% python3 -q
>>> import numpy as np
>>> np.set_printoptions(precision=2, suppress=True, linewidth=120, legacy="1.25")
>>> arr = np.loadtxt("x.csv", delimiter=",")
>>> arr
array([[ 0., -1., -2., -2.,  2.,  1.,  3.,  2.,  1.,  0., -1.],
       [-1.,  0.,  0.,  0.,  0.,  0.,  0.,  0.,  0.,  0.,  0.],
       [-2.,  0.,  0.,  0.,  0.,  0.,  0.,  0.,  0.,  0.,  0.],
       [-2.,  0.,  0.,  0.,  0.,  0.,  0.,  0.,  0.,  0.,  0.],
       [ 2.,  0.,  0.,  0.,  0.,  0.,  0.,  0.,  0.,  0.,  0.],
       [ 1.,  0.,  0.,  0.,  0.,  0.,  0.,  0.,  0.,  0.,  0.],
       [ 3.,  0.,  0.,  0.,  0.,  0.,  0.,  0.,  0.,  0.,  0.],
       [ 2.,  0.,  0.,  0.,  0.,  0.,  0.,  0.,  0.,  0.,  0.],
       [ 1.,  0.,  0.,  0.,  0.,  0.,  0.,  0.,  0.,  0.,  0.],
       [ 0.,  0.,  0.,  0.,  0.,  0.,  0.,  0.,  0.,  0.,  0.],
       [-1.,  0.,  0.,  0.,  0.,  0.,  0.,  0.,  0.,  0.,  0.]])
>>> rk = np.linalg.matrix_rank(arr)
>>> rk
2
>>> N = np.linalg.svd(arr)[2][rk:].T
>>> np.allclose(arr @ N, 0)
True
>>> np.linalg.matrix_rank(arr.T @ arr), np.linalg.matrix_rank(arr @ arr.T)
(2, 2)
>>> [int(np.linalg.matrix_rank(np.delete(arr, i, axis=0))) for i in range(11)]
[1, 2, 2, 2, 2, 2, 2, 2, 2, 2, 2]
>>> [int(np.linalg.matrix_rank(arr[:i])) for i in range(1, len(arr) + 1)]
[1, 2, 2, 2, 2, 2, 2, 2, 2, 2, 2]
>>> left, sigma, Vt = np.linalg.svd(arr)
>>> vecs = Vt[:(sigma > 1e-8).sum()]
>>> rng = np.random.default_rng(140719)
>>> x0 = arr[5] + 2 * arr[1] + rng.integers(2) * np.eye(11)[9]
>>> x0
array([-1.,  0.,  0.,  0.,  0.,  0.,  0.,  0.,  0.,  1.,  0.])
>>> np.diag(vecs.T @ vecs)
array([1.  , 0.03, 0.14, 0.14, 0.14, 0.03, 0.31, 0.14, 0.03, 0.  , 0.03])
>>> np.allclose(vecs.T @ vecs @ x0, x0)
False
>>> W0 = np.load("sample19.npy")
>>> W0
array([[ 22.65,  -9.29,   0.  ,  -3.75,   5.7 ,  13.2 ,  16.95,  -3.75,  18.82,  -7.25],
       [ 12.54,  -4.32,   0.  ,  -1.76,   3.33,   7.15,   9.21,  -1.76,  10.1 ,  -2.08],
       [  1.87,  -0.45,   0.  ,   0.39,   0.34,   0.74,   1.53,   0.39,   1.33,   1.22],
       [  1.25,  -0.33,   0.  ,   0.47,   0.15,   0.39,   1.1 ,   0.47,   0.86,   1.15],
       [  0.14,  -0.15,   0.  ,   0.37,  -0.12,  -0.11,   0.27,   0.37,   0.09,   0.51],
       [  0.  ,   0.05,   0.  ,  -0.09,   0.05,   0.05,  -0.04,  -0.09,   0.  ,  -0.08],
       [  0.05,   0.23,   0.  ,  -0.39,   0.22,   0.22,  -0.18,  -0.39,   0.02,  -0.3 ],
       [  0.17,   0.73,   0.  ,  -0.99,   0.63,   0.58,  -0.46,  -0.99,   0.04,  -0.5 ],
       [  0.29,   2.59,   0.  ,  -2.54,   1.8 ,   1.41,  -1.52,  -2.54,  -0.25,  -0.14],
       [  0.  ,   5.  ,   0.  ,  -4.  ,   3.  ,   2.  ,  -3.  ,  -4.  ,  -1.  ,   1.  ],
       [ -0.5 ,   7.26,   0.  ,  -5.15,   3.97,   2.32,  -4.47,  -5.15,  -1.9 ,   2.33],
       [ -1.64,  11.03,   0.  ,  -6.81,   5.4 ,   2.58,  -7.04,  -6.81,  -3.64,   4.8 ],
       [ -2.46,  13.33,   0.  ,  -7.72,   6.2 ,   2.63,  -8.66,  -7.72,  -4.8 ,   6.41],
       [ -2.77,  14.13,   0.  ,  -8.03,   6.46,   2.63,  -9.23,  -8.03,  -5.22,   6.98],
       [ -3.13,  15.06,   0.  ,  -8.37,   6.77,   2.62,  -9.9 ,  -8.37,  -5.71,   7.66],
       [ -3.92,  17.  ,   0.  ,  -9.07,   7.38,   2.58, -11.3 ,  -9.07,  -6.76,   9.09],
       [ -7.89,  25.78,   0.  , -11.93,   9.94,   2.02, -17.83, -11.93, -11.87,  15.82]])
>>> # column 7 repeats column 3
>>> left, sigma, Vt = np.linalg.svd(W0)
>>> vecs = Vt[:(sigma > 1e-8).sum()]
>>> x0 = W0[5] + -2 * W0[15] + rng.integers(2) * np.eye(10)[3]
>>> x0
array([  7.84, -33.95,   0.  ,  19.05, -14.71,  -5.11,  22.56,  18.05,  13.52, -18.26])
>>> np.linalg.matrix_rank(np.vstack([W0, x0]))
9
>>> np.round(vecs.T @ vecs, 2) + 0
array([[1. , 0. , 0. , 0. , 0. , 0. , 0. , 0. , 0. , 0. ],
       [0. , 1. , 0. , 0. , 0. , 0. , 0. , 0. , 0. , 0. ],
       [0. , 0. , 0. , 0. , 0. , 0. , 0. , 0. , 0. , 0. ],
       [0. , 0. , 0. , 0.5, 0. , 0. , 0. , 0.5, 0. , 0. ],
       [0. , 0. , 0. , 0. , 1. , 0. , 0. , 0. , 0. , 0. ],
       [0. , 0. , 0. , 0. , 0. , 1. , 0. , 0. , 0. , 0. ],
       [0. , 0. , 0. , 0. , 0. , 0. , 1. , 0. , 0. , 0. ],
       [0. , 0. , 0. , 0.5, 0. , 0. , 0. , 0.5, 0. , 0. ],
       [0. , 0. , 0. , 0. , 0. , 0. , 0. , 0. , 1. , 0. ],
       [0. , 0. , 0. , 0. , 0. , 0. , 0. , 0. , 0. , 1. ]])
>>> np.round(np.diag(vecs.T @ vecs), 2) + 0
array([1. , 1. , 0. , 0.5, 1. , 1. , 1. , 0.5, 1. , 1. ])
>>> np.allclose(vecs.T @ vecs @ x0, x0)
False
>>> round(np.linalg.norm(x0 - vecs.T @ vecs @ x0), 2)
0.71
>>> F = np.load("a.npy")
>>> F
array([[ 3,  0, -3,  3],
       [ 0,  3,  0, -3],
       [-3,  0,  3,  0],
       [ 3, -3,  0,  3]])
>>> # equal to its transpose
>>> round(float(np.linalg.norm(W0, 1)), 2), np.round(np.linalg.norm(W0, np.inf), 2)
(126.73, 115.01)
>>> np.round(np.linalg.norm(W0[4] - W0[1]), 2)
20.78
>>> F - F[0]
array([[ 0,  0,  0,  0],
       [-3,  3,  3, -6],
       [-6,  0,  6, -3],
       [ 0, -3,  3,  0]])
>>> np.zeros(4, 4)
Traceback (most recent call last):
  File "<python-input-36>", line 1, in <module>
    np.zeros(4, 4)
    ~~~~~~~~^^^^^^
TypeError: Cannot interpret '4' as a data type
>>> np.unravel_index(np.abs(F).argmax(), F.shape)
(0, 0)
>>> vals, vecs = np.linalg.eigh(F)
>>> np.round(vals.sum(), 2), np.trace(F)
(12.0, 12)
>>> np.linalg.eigvalsh(F + 3 * np.eye(4))
array([ 1.15,  4.15,  7.85, 10.85])
>>> np.linalg.eigvalsh(F @ F)
array([ 1.31,  3.44, 23.56, 61.69])
>>> np.linalg.svd(F, compute_uv=False)
array([7.85, 4.85, 1.85, 1.15])
>>> np.round(vecs @ np.diag(vals) @ vecs.T, 2) + 0
array([[ 3.,  0., -3.,  3.],
       [ 0.,  3.,  0., -3.],
       [-3.,  0.,  3.,  0.],
       [ 3., -3.,  0.,  3.]])
>>> np.abs(vecs[:, -1]).round(6).argmax()
0
>>> np.abs(vecs[:, -1])
array([0.6 , 0.37, 0.37, 0.6 ])
>>> (vals > 1e-8).sum(), (vals < -1e-8).sum()
(3, 1)
>>> [round(float(np.linalg.det(F[:i, :i])), 2) + 0 for i in range(1, 5)]
[3.0, 9.0, 0.0, -81.0]
>>> np.all(np.linalg.eigvalsh(F) > 0)
False
>>> round(float(np.linalg.eigvalsh(F).min()), 2)
-1.85
>>> X = np.load("w.npy")
>>> X
array([[ 0.,  0.,  0., -1.,  0., -1., -1.,  1.,  3.],
       [ 0.,  0.,  0., -3., -3.,  1.,  3.,  0., -2.],
       [ 0.,  0.,  0., -2.,  0.,  2.,  0., -2.,  0.],
       [-1., -3., -2.,  0.,  0.,  0.,  0.,  0.,  0.],
       [ 0., -3.,  0.,  0.,  0.,  0.,  0.,  0.,  0.],
       [-1.,  1.,  2.,  0.,  0.,  0.,  0.,  0.,  0.],
       [-1.,  3.,  0.,  0.,  0.,  0.,  0.,  0.,  0.],
       [ 1.,  0., -2.,  0.,  0.,  0.,  0.,  0.,  0.],
       [ 3., -2.,  0.,  0.,  0.,  0.,  0.,  0.,  0.]])
>>> # equal to its transpose
>>> vals, vecs = np.linalg.eigh(X)
>>> np.unique(vals.round(6) + 0, return_counts=True)[1]
array([1, 1, 1, 3, 1, 1, 1])
>>> vals.sum(), np.trace(X)
(0.0, 0.0)
>>> np.round(np.linalg.eigvalsh(X @ X), 2) + 0
array([ 0.  ,  0.  ,  0.  ,  9.09,  9.09, 10.9 , 10.9 , 37.01, 37.01])
>>> Y = X + rng.integers(-2, 3, (9, 6)) @ rng.integers(-2, 3, (6, 9))
>>> Y
array([[ 1.,  0.,  5.,  3., -3., -6., -2.,  1.,  0.],
       [-6.,  0., -5.,  1., -8.,  5., -4., -6.,  4.],
       [ 0.,  3., -1., -1., -5.,  7., -1.,  4.,  0.],
       [-4., -1.,  3.,  1.,  3.,  3., -8.,  0., -5.],
       [-2., -6., -8.,  5., -4.,  3.,  0., -2.,  4.],
       [-3., -3., -2.,  4.,  2.,  0.,  2., -3.,  1.],
       [-5.,  3., -3.,  4., -4.,  3., -5., -3.,  3.],
       [-2., -2., -2., -4., 11.,  0.,  4., -4.,  1.],
       [ 7.,  3.,  5.,  1., -8.,  0.,  3., 11., -3.]])
>>> np.round(np.linalg.svd(Y - X, compute_uv=False), 2) + 0
array([23.74, 20.99, 14.01,  9.88,  6.05,  3.64,  0.  ,  0.  ,  0.  ])
>>> Y - X
array([[ 1.,  0.,  5.,  4., -3., -5., -1.,  0., -3.],
       [-6.,  0., -5.,  4., -5.,  4., -7., -6.,  6.],
       [ 0.,  3., -1.,  1., -5.,  5., -1.,  6.,  0.],
       [-3.,  2.,  5.,  1.,  3.,  3., -8.,  0., -5.],
       [-2., -3., -8.,  5., -4.,  3.,  0., -2.,  4.],
       [-2., -4., -4.,  4.,  2.,  0.,  2., -3.,  1.],
       [-4.,  0., -3.,  4., -4.,  3., -5., -3.,  3.],
       [-3., -2.,  0., -4., 11.,  0.,  4., -4.,  1.],
       [ 4.,  5.,  5.,  1., -8.,  0.,  3., 11., -3.]])
>>> np.abs(Y - X).sum(axis=1)
array([22., 43., 22., 30., 31., 22., 29., 29., 40.])
>>> C2 = Y.T @ Y
>>> np.allclose(C2, C2.T)
True
>>> np.diag(C2)
array([144.,  77., 166.,  86., 328., 137., 139., 212.,  77.])
>>> rk = np.linalg.matrix_rank(X)
>>> rk
6
>>> N = np.linalg.svd(X)[2][rk:].T
>>> [int(np.linalg.matrix_rank(X[:i])) for i in range(1, len(X) + 1)]
[1, 2, 3, 4, 5, 6, 6, 6, 6]
>>> N.shape
(9, 3)
>>> [int(np.linalg.matrix_rank(X[:, :j + 1])) for j in range(9)]
[1, 2, 3, 4, 5, 6, 6, 6, 6]
>>> np.linalg.matrix_rank(X.T @ X), np.linalg.matrix_rank(X @ X.T)
(6, 6)
>>> round(float(np.linalg.eigvalsh(X).min()), 2)
-6.08
>>> [round(float(np.linalg.det(X[:i, :i])), 2) + 0 for i in range(1, 10)]
[0.0, 0.0, 0.0, 0.0, 0.0, -144.0, 0.0, 0.0, 0.0]
>>> np.all(np.linalg.eigvalsh(X) > 0)
False
>>> A = np.array([[-3, -5, -9, 3, 6, -1, 3, -9, 0, 6, -7],
...     [-9, 9, 4, -4, 3, -9, -7, -1, -4, 3, 3],
...     [8, 1, -6, 2, 4, -9, -4, 8, -7, 3, 9],
...     [1, -5, 6, -5, -5, -5, 1, 9, 7, 0, 7],
...     [5, 3, 4, 7, 4, 1, 0, 2, 3, -3, 2],
...     [8, 7, 9, -5, -2, 5, 4, 3, 1, 6, 0],
...     [4, -8, -6, -9, 0, -1, -2, 9, 2, -7, -1],
...     [-5, 7, 2, -9, 5, 6, 8, -6, -5, -8, -9],
...     [-3, -2, -1, 9, -9, 4, -2, -4, 6, 9, 8]])
>>> A[7] = A[2]
>>> A
array([[-3, -5, -9,  3,  6, -1,  3, -9,  0,  6, -7],
       [-9,  9,  4, -4,  3, -9, -7, -1, -4,  3,  3],
       [ 8,  1, -6,  2,  4, -9, -4,  8, -7,  3,  9],
       [ 1, -5,  6, -5, -5, -5,  1,  9,  7,  0,  7],
       [ 5,  3,  4,  7,  4,  1,  0,  2,  3, -3,  2],
       [ 8,  7,  9, -5, -2,  5,  4,  3,  1,  6,  0],
       [ 4, -8, -6, -9,  0, -1, -2,  9,  2, -7, -1],
       [ 8,  1, -6,  2,  4, -9, -4,  8, -7,  3,  9],
       [-3, -2, -1,  9, -9,  4, -2, -4,  6,  9,  8]])
>>> np.round(np.linalg.norm(A, 2) / np.linalg.norm(A), 2)
0.56
>>> [round(float(x), 2) for x in np.linalg.svd(A, compute_uv=False)[:3]]
[31.13, 24.52, 22.92]
>>> np.linalg.cond(A) > 100
True
>>> left, sigma, Vt = np.linalg.svd(A)
>>> sigma.round(2) + 0
array([31.13, 24.52, 22.92, 20.38, 17.37, 11.89,  8.45,  4.45,  0.  ])
>>> np.argmax(sigma[:-1] / (sigma[1:] + 1e-6)) + 1
8
>>> Y = left[:, :8] @ np.diag(sigma[:8]) @ Vt[:8]
>>> round(np.abs(A - Y).max(), 2)
0.0
>>> Y.round(2) + 0
array([[-3., -5., -9.,  3.,  6., -1.,  3., -9.,  0.,  6., -7.],
       [-9.,  9.,  4., -4.,  3., -9., -7., -1., -4.,  3.,  3.],
       [ 8.,  1., -6.,  2.,  4., -9., -4.,  8., -7.,  3.,  9.],
       [ 1., -5.,  6., -5., -5., -5.,  1.,  9.,  7.,  0.,  7.],
       [ 5.,  3.,  4.,  7.,  4.,  1.,  0.,  2.,  3., -3.,  2.],
       [ 8.,  7.,  9., -5., -2.,  5.,  4.,  3.,  1.,  6.,  0.],
       [ 4., -8., -6., -9.,  0., -1., -2.,  9.,  2., -7., -1.],
       [ 8.,  1., -6.,  2.,  4., -9., -4.,  8., -7.,  3.,  9.],
       [-3., -2., -1.,  9., -9.,  4., -2., -4.,  6.,  9.,  8.]])
>>> np.linalg.matrix_rank(A, rtol=0.05)
8
